In [1]: import numpy as np

In [2]: np.set_printoptions(precision=2, suppress=True, linewidth=100, sign=" ")

In [3]: out = np.array([[-3, -2, -3, 0], [0, 3, -2, -2], [2, 2, 3, 0], [-2, 1, 3, -2]])

In [4]: F = np.triu(out, 1)

In [5]: F
Out[5]: 
array([[ 0, -2, -3,  0],
       [ 0,  0, -2, -2],
       [ 0,  0,  0,  0],
       [ 0,  0,  0,  0]])

In [6]: rank = np.linalg.matrix_rank(F)

In [7]: rank
Out[7]: np.int64(2)

In [8]: ns = np.linalg.svd(F)[2][rank:].T

In [9]: ns.shape
Out[9]: (4, 2)

In [10]: ns @ ns.T
Out[10]: 
array([[ 1.  ,  0.  ,  0.  ,  0.  ],
       [ 0.  ,  0.53, -0.35,  0.35],
       [ 0.  , -0.35,  0.24, -0.24],
       [ 0.  ,  0.35, -0.24,  0.24]])

In [11]: [int(np.linalg.matrix_rank(F[:i])) for i in range(1, len(F) + 1)]
Out[11]: [1, 2, 2, 2]

In [12]: print(np.linalg.matrix_rank(F, rtol=0.1))
2

In [13]: print((F - F.T) / 2)
[[ 0.  -1.  -1.5  0. ]
 [ 1.   0.  -1.  -1. ]
 [ 1.5  1.   0.   0. ]
 [ 0.   1.   0.   0. ]]

In [14]: print(np.trace(F))
0

In [15]: np.linalg.determinant(F)
---------------------------------------------------------------------------
AttributeError                            Traceback (most recent call last)
Cell In[15], line 1
----> 1 np.linalg.determinant(F)

AttributeError: module 'numpy.linalg' has no attribute 'determinant'

In [16]: round(np.abs(np.linalg.eigvals(F)).max(), 2)
Out[16]: np.float64(0.0)

In [17]: assert F == F.T
---------------------------------------------------------------------------
ValueError                                Traceback (most recent call last)
Cell In[17], line 1
----> 1 assert F == F.T

ValueError: The truth value of an array with more than one element is ambiguous. Use a.any() or a.all()

In [18]: feats = np.array([[2, 0, 0, 0],
    ...:     [1, 0, 0, 1],
    ...:     [0, 0, 2, 0],
    ...:     [0, 0, 0, 0],
    ...:     [0, 0, 2, 0],
    ...:     [0, 0, 1, 0],
    ...:     [0, 0, 0, 0],
    ...:     [0, 0, 1, 2],
    ...:     [2, 0, 0, 0]])

In [19]: print(np.round(np.linalg.norm(feats, 2) / np.linalg.norm(feats), 2))
0.67

In [20]: np.linalg.matrix_rank(feats, rtol=0.1)
Out[20]: np.int64(3)

In [21]: [round(float(x), 2) for x in np.linalg.svd(feats, compute_uv=False)[:3]]
Out[21]: [3.28, 3.02, 2.03]

In [22]: np.argsort(-np.linalg.norm(feats, axis=0).round(6), kind="stable")[:3]
Out[22]: array([ 2,  0,  3])

In [23]: print(np.linalg.cond(feats) > 100)
True

In [24]: np.round(np.trace(np.linalg.pinv(feats) @ feats), 2)
Out[24]: np.float64(3.0)

In [25]: np.allclose(feats[:-1].T @ np.linalg.lstsq(feats[:-1].T, feats[-1])[0], feats[-1])
Out[25]: True

In [26]: np.round(feats @ np.linalg.pinv(feats) @ feats, 2) + 0
Out[26]: 
array([[ 2.,  0.,  0.,  0.],
       [ 1.,  0.,  0.,  1.],
       [ 0.,  0.,  2.,  0.],
       [ 0.,  0.,  0.,  0.],
       [ 0.,  0.,  2.,  0.],
       [ 0.,  0.,  1.,  0.],
       [ 0.,  0.,  0.,  0.],
       [ 0.,  0.,  1.,  2.],
       [ 2.,  0.,  0.,  0.]])

In [27]: np.linalg.lstsq(feats[:-1].T, feats[-1])[2]
Out[27]: np.int32(3)

In [28]: U, sigma, vt = np.linalg.svd(feats)

In [29]: vecs = vt[:(sigma > 1e-8).sum()]

In [30]: rng = np.random.default_rng(1198)

In [31]: vec = feats[7] + 5 * feats[1] + rng.integers(2) * np.eye(4)[0]

In [32]: vec
Out[32]: array([ 6.,  0.,  1.,  7.])

In [33]: round(np.linalg.norm(vec - vecs.T @ vecs @ vec), 2)
Out[33]: np.float64(0.0)

In [34]: np.linalg.matrix_rank(np.vstack([feats, vec]))
Out[34]: np.int64(3)

In [35]: np.diag(vecs.T @ vecs)
Out[35]: array([ 1.,  0.,  1.,  1.])

In [36]: out = np.array([[4, 1], [3, 5]])

In [37]: arr = np.tile(out, (2, 2))

In [38]: arr
Out[38]: 
array([[ 4,  1,  4,  1],
       [ 3,  5,  3,  5],
       [ 4,  1,  4,  1],
       [ 3,  5,  3,  5]])

In [39]: np.linalg.lstsq(arr[:-1].T, arr[-1])[2]
Out[39]: np.int32(2)

In [40]: np.abs(np.diag(np.linalg.qr(arr)[1])) > 1e-9
Out[40]: array([ True,  True, False, False])

In [41]: np.allclose(arr[:-1].T @ np.linalg.lstsq(arr[:-1].T, arr[-1])[0], arr[-1])
Out[41]: True

In [42]: print(arr @ np.linalg.pinv(arr) @ arr)
[[ 4.  1.  4.  1.]
 [ 3.  5.  3.  5.]
 [ 4.  1.  4.  1.]
 [ 3.  5.  3.  5.]]

In [43]: arr.sum(axis=0)
Out[43]: array([ 14,  12,  14,  12])

In [44]: arr[4]
---------------------------------------------------------------------------
IndexError                                Traceback (most recent call last)
Cell In[44], line 1
----> 1 arr[4]

IndexError: index 4 is out of bounds for axis 0 with size 4

In [45]: print(arr.mean(axis=0))
[ 3.5  3.   3.5  3. ]

In [46]: arr.shape
Out[46]: (4, 4)

In [47]: np.linalg.matrix_rank(arr)
Out[47]: np.int64(2)

In [48]: np.round(np.linalg.norm(arr), 2)
Out[48]: np.float64(14.28)

In [49]: np.unravel_index(np.abs(arr).argmax(), arr.shape)
Out[49]: (np.int64(1), np.int64(1))

In [50]: np.abs(arr).max()
Out[50]: np.int64(5)

In [51]: print(arr - arr[0])
[[ 0  0  0  0]
 [-1  4 -1  4]
 [ 0  0  0  0]
 [-1  4 -1  4]]

In [52]: W0 = np.array([[2, 10, 0, 1, 0],
    ...:     [0, 0, 0, 0, 1],
    ...:     [0, 0, 0, 2, 0],
    ...:     [0, 0, 0, 1, 0],
    ...:     [1, 5, 1, 1, 2],
    ...:     [1, 5, 2, 0, 0]])

In [53]: rank = np.linalg.matrix_rank(W0)

In [54]: print(rank)
4

In [55]: ns = np.linalg.svd(W0)[2][rank:].T

In [56]: [int(np.linalg.matrix_rank(np.delete(W0, i, axis=0))) for i in range(6)]
Out[56]: [4, 4, 4, 4, 4, 4]

In [57]: np.linalg.matrix_rank(W0.T @ W0), np.linalg.matrix_rank(W0 @ W0.T)
Out[57]: (np.int64(4), np.int64(4))

In [58]: [int(np.linalg.matrix_rank(W0[:, :j + 1])) for j in range(5)]
Out[58]: [1, 1, 2, 3, 4]

In [59]: def softmax(z):
    ...:     e = np.exp(z - z.max(axis=-1, keepdims=True))
    ...:     return e / e.sum(axis=-1, keepdims=True)
    ...: 

In [60]: softmax(W0[5] + 3)
Out[60]: array([ 0.02,  0.92,  0.05,  0.01,  0.01])

In [61]: print(np.round(softmax(10 * W0[5]), 2) + 0)
[ 0.  1.  0.  0.  0.]

In [62]: softmax(W0).sum(axis=1)
Out[62]: array([ 1.,  1.,  1.,  1.,  1.,  1.])

In [63]: scores = W0 @ W0.T / np.sqrt(5)

In [64]: np.round(softmax(scores), 2) + 0
Out[64]: 
array([[ 1.  ,  0.  ,  0.  ,  0.  ,  0.  ,  0.  ],
       [ 0.12,  0.2 ,  0.12,  0.12,  0.31,  0.12],
       [ 0.16,  0.07,  0.39,  0.16,  0.16,  0.07],
       [ 0.17,  0.11,  0.27,  0.17,  0.17,  0.11],
       [ 1.  ,  0.  ,  0.  ,  0.  ,  0.  ,  0.  ],
       [ 1.  ,  0.  ,  0.  ,  0.  ,  0.  ,  0.  ]])

In [65]: softmax(scores).round(6).argmax(axis=1)
Out[65]: array([ 0,  4,  2,  2,  0,  0])
